% python3 -q
>>> import numpy as np
>>> np.set_printoptions(suppress=True, linewidth=120)
>>> data = np.loadtxt("case13.csv", delimiter=",")
>>> data
array([[ 1.,  1.,  2., -2., -2.,  2.,  0.,  1.,  2.],
       [ 0.,  2.,  0.,  0., -1.,  1.,  0.,  0.,  0.],
       [ 0.,  0.,  2., -2.,  2., -1., -2.,  1.,  0.],
       [ 0.,  0.,  0., -2.,  0., -2.,  1.,  1.,  1.],
       [ 0.,  0.,  0.,  0.,  1.,  1.,  0.,  1.,  2.],
       [ 0.,  0.,  0.,  0.,  0.,  0., -1.,  1.,  0.],
       [ 0.,  0.,  0.,  0.,  0.,  0., -1.,  0.,  0.],
       [ 0.,  0.,  0.,  0.,  0.,  0.,  0.,  1., -2.],
       [ 0.,  0.,  0.,  0.,  0.,  0.,  0.,  0., -2.]])
>>> other = data / np.linalg.norm(data, axis=1, keepdims=True)
>>> G = other @ other.T
>>> (np.abs(G) > 0.9).astype(int)
array([[1, 0, 0, 0, 0, 0, 0, 0, 0],
       [0, 1, 0, 0, 0, 0, 0, 0, 0],
       [0, 0, 1, 0, 0, 0, 0, 0, 0],
       [0, 0, 0, 1, 0, 0, 0, 0, 0],
       [0, 0, 0, 0, 1, 0, 0, 0, 0],
       [0, 0, 0, 0, 0, 1, 0, 0, 0],
       [0, 0, 0, 0, 0, 0, 1, 0, 0],
       [0, 0, 0, 0, 0, 0, 0, 1, 0],
       [0, 0, 0, 0, 0, 0, 0, 0, 1]])
>>> G[7].round(1)
array([-0.3,  0. ,  0.1, -0.1, -0.5,  0.3,  0. ,  1. ,  0.9])
>>> x = np.array([2, 3, 3, 0, -1, -3, 0, 2, 3])
>>> (data @ x).argmax()
np.int64(0)
>>> np.linalg.norm(data @ x) <= np.linalg.norm(data, 2) * np.linalg.norm(x) + 1e-9
np.True_
>>> data @ np.ones(9)
array([ 5.,  2.,  0., -1.,  5.,  0., -1., -1., -2.])
>>> data @ np.eye(9)[6]
array([ 0.,  0., -2.,  1.,  0., -1., -1.,  0.,  0.])
>>> x = np.array([0, 2, -1, -1, 0, 1, -1, -1, 2])
>>> h1 = np.maximum(data @ x, 0)
>>> data * (h1 > 1e-9)[:, None]
array([[ 1.,  1.,  2., -2., -2.,  2.,  0.,  1.,  2.],
       [ 0.,  2.,  0.,  0., -1.,  1.,  0.,  0.,  0.],
       [ 0.,  0.,  0., -0.,  0., -0., -0.,  0.,  0.],
       [ 0.,  0.,  0., -0.,  0., -0.,  0.,  0.,  0.],
       [ 0.,  0.,  0.,  0.,  1.,  1.,  0.,  1.,  2.],
       [ 0.,  0.,  0.,  0.,  0.,  0., -0.,  0.,  0.],
       [ 0.,  0.,  0.,  0.,  0.,  0., -1.,  0.,  0.],
       [ 0.,  0.,  0.,  0.,  0.,  0.,  0.,  0., -0.],
       [ 0.,  0.,  0.,  0.,  0.,  0.,  0.,  0., -0.]])
>>> np.flatnonzero(h1 > 1e-9)
array([0, 1, 4, 6])
>>> U, sig, Vh = np.linalg.svd(data)
>>> evecs = Vh[:(sig > 1e-8).sum()]
>>> rng = np.random.default_rng(3520)
>>> x = data[3] + -3 * data[1] + rng.integers(2) * np.eye(9)[3]
>>> x
array([ 0., -6.,  0., -1.,  3., -5.,  1.,  1.,  1.])
>>> np.round(np.linalg.norm(x - evecs.T @ evecs @ x), 1)
np.float64(0.2)
>>> np.allclose(evecs.T @ evecs @ x, x)
False
>>> K = np.array([[-5.0, 3.0, 5.0, 5.0, 2.0, 2.0],
...     [0.0, -3.0, 1.0, -3.0, 0.0, 1.0],
...     [0.0, 1.0, 2.0, 2.0, -1.0, -3.0],
...     [0.0, 2.0, -1.0, 1.0, -3.0, -1.0],
...     [0.0, 0.0, 1.0, -2.0, 3.0, -3.0],
...     [0.0, 0.0, -3.0, 1.0, 3.0, -3.0]])
>>> x = np.array([-3, 4, 3, 5, 2, 3])
>>> target = K @ x
>>> c, lr = np.zeros(6), 1 / np.linalg.norm(K, 2) ** 2
>>> for i in range(300):
...     c -= lr * K.T @ (K @ c - target)
...     if i % 50 == 0: print(i, round(np.linalg.norm(K @ c - target), 1))
... 
0 7.4
50 0.9
100 0.4
150 0.2
200 0.1
250 0.1
>>> c.round(1)
array([-3.,  4.,  3.,  5.,  2.,  3.])
>>> labels = rng.permutation(6)
>>> labels
array([2, 0, 5, 1, 3, 4])
>>> other = K[labels][:, labels]
>>> np.trace(other)
np.float64(-5.0)
>>> np.round(np.sort(np.abs(np.linalg.eigvals(other))), 1)
array([2.4, 3.6, 3.6, 4.4, 4.4, 5. ])
>>> other
array([[ 2.,  0., -3.,  1.,  2., -1.],
       [ 5., -5.,  2.,  3.,  5.,  2.],
       [-3.,  0., -3.,  0.,  1.,  3.],
       [ 1.,  0.,  1., -3., -3.,  0.],
       [-1.,  0., -1.,  2.,  1., -3.],
       [ 1.,  0., -3.,  0., -2.,  3.]])
>>> np.round(np.linalg.det(other), 1), np.round(np.linalg.det(K[labels]), 1)
(np.float64(3050.0), np.float64(-3050.0))
>>> np.diag(other)
array([ 2., -5., -3., -3.,  1.,  3.])
>>> ang = np.radians(60)
>>> R = np.eye(6)
>>> R[3, 3] = R[1, 1] = np.cos(ang)
>>> R[3, 1], R[1, 3] = -np.sin(ang), np.sin(ang)
>>> R.round(1)
array([[ 1. ,  0. ,  0. ,  0. ,  0. ,  0. ],
       [ 0. ,  0.5,  0. ,  0.9,  0. ,  0. ],
       [ 0. ,  0. ,  1. ,  0. ,  0. ,  0. ],
       [ 0. , -0.9,  0. ,  0.5,  0. ,  0. ],
       [ 0. ,  0. ,  0. ,  0. ,  1. ,  0. ],
       [ 0. ,  0. ,  0. ,  0. ,  0. ,  1. ]])
>>> other = K @ R.T
>>> np.round(np.linalg.svd(K, compute_uv=False), 1), np.round(np.linalg.svd(other, compute_uv=False), 1)
(array([10. ,  6.5,  5.9,  4. ,  1.7,  1.2]), array([10. ,  6.5,  5.9,  4. ,  1.7,  1.2]))
>>> W = np.array([[9, 1, 4], [8, 5, 8], [8, 7, 1], [4, 6, 2], [0, 7, 1], [7, 8, 5]])
>>> c = np.array([6, 2, -9])
>>> act = np.maximum(K @ W + c, 0)
>>> (act > 0).astype(int)
array([[1, 1, 1],
       [0, 0, 0],
       [1, 1, 0],
       [1, 0, 0],
       [0, 0, 0],
       [0, 0, 0]])
>>> act
array([[ 59., 107.,  22.],
       [  0.,   0.,   0.],
       [ 17.,   2.,   0.],
       [ 11.,   0.,   0.],
       [  0.,   0.,   0.],
       [  0.,   0.,   0.]])
>>> Z = np.array([[0, -2, 1], [-1, 5, -1], [2, 2, 4]])
>>> act @ Z
array([[-63., 461.,  40.],
       [  0.,   0.,   0.],
       [ -2., -24.,  15.],
       [  0., -22.,  11.],
       [  0.,   0.,   0.],
       [  0.,   0.,   0.]])
>>> (act @ Z).round(6).argmax(axis=1)
array([1, 0, 2, 2, 0, 0])
>>> W @ Z
array([[ 7, -5, 24],
       [11, 25, 35],
       [-5, 21,  5],
       [-2, 26,  6],
       [-5, 37, -3],
       [ 2, 36, 19]])
>>> q, R = np.linalg.qr(K)
>>> np.round(q.T @ q, 1) + 0
array([[1., 0., 0., 0., 0., 0.],
       [0., 1., 0., 0., 0., 0.],
       [0., 0., 1., 0., 0., 0.],
       [0., 0., 0., 1., 0., 0.],
       [0., 0., 0., 0., 1., 0.],
       [0., 0., 0., 0., 0., 1.]])
>>> q.round(1)
array([[ 1. ,  0. ,  0. ,  0. ,  0. ,  0. ],
       [-0. , -0.8, -0.1, -0.1,  0.3,  0.5],
       [-0. ,  0.3, -0.6,  0.5, -0.2,  0.5],
       [-0. ,  0.5,  0.1, -0.4,  0.6,  0.5],
       [-0. ,  0. , -0.3, -0.7, -0.6,  0.2],
       [-0. ,  0. ,  0.8,  0.2, -0.4,  0.4]])
>>> q.shape, R.shape
((6, 6), (6, 6))
>>> R.round(1)
array([[-5. ,  3. ,  5. ,  5. ,  2. ,  2. ],
       [ 0. ,  3.7, -0.8,  3.5, -1.9, -2.1],
       [ 0. ,  0. , -3.9,  0.6,  1.7, -0.1],
       [ 0. ,  0. ,  0. ,  2.6, -0.9,  0.2],
       [ 0. ,  0. ,  0. ,  0. , -4.6,  3.4],
       [ 0. ,  0. ,  0. ,  0. ,  0. , -3.5]])
>>> arr = np.load("arr.npy")
>>> arr
array([[ 2. ,  3.1, -1.1],
       [ 2. ,  3. , -0.9],
       [ 1.9,  3.1, -1. ],
       [ 1.9,  3. , -1. ],
       [-0.2, -2. ,  2.1],
       [ 0. , -2.1,  1.9],
       [-0.1, -1.9,  2. ],
       [ 0. , -2.1,  2.2],
       [-2.1, -2. , -1.9],
       [-2.2, -2. , -1.9],
       [-2.1, -2.1, -2.1],
       [-2.1, -1.9, -2.1]])
>>> labels = arr[:, 0] > np.median(arr[:, 0])
>>> r0 = arr[labels].mean(axis=0) - arr[~labels].mean(axis=0)
>>> np.argsort(-np.abs(r0).round(6), kind="stable")
array([1, 0, 2])
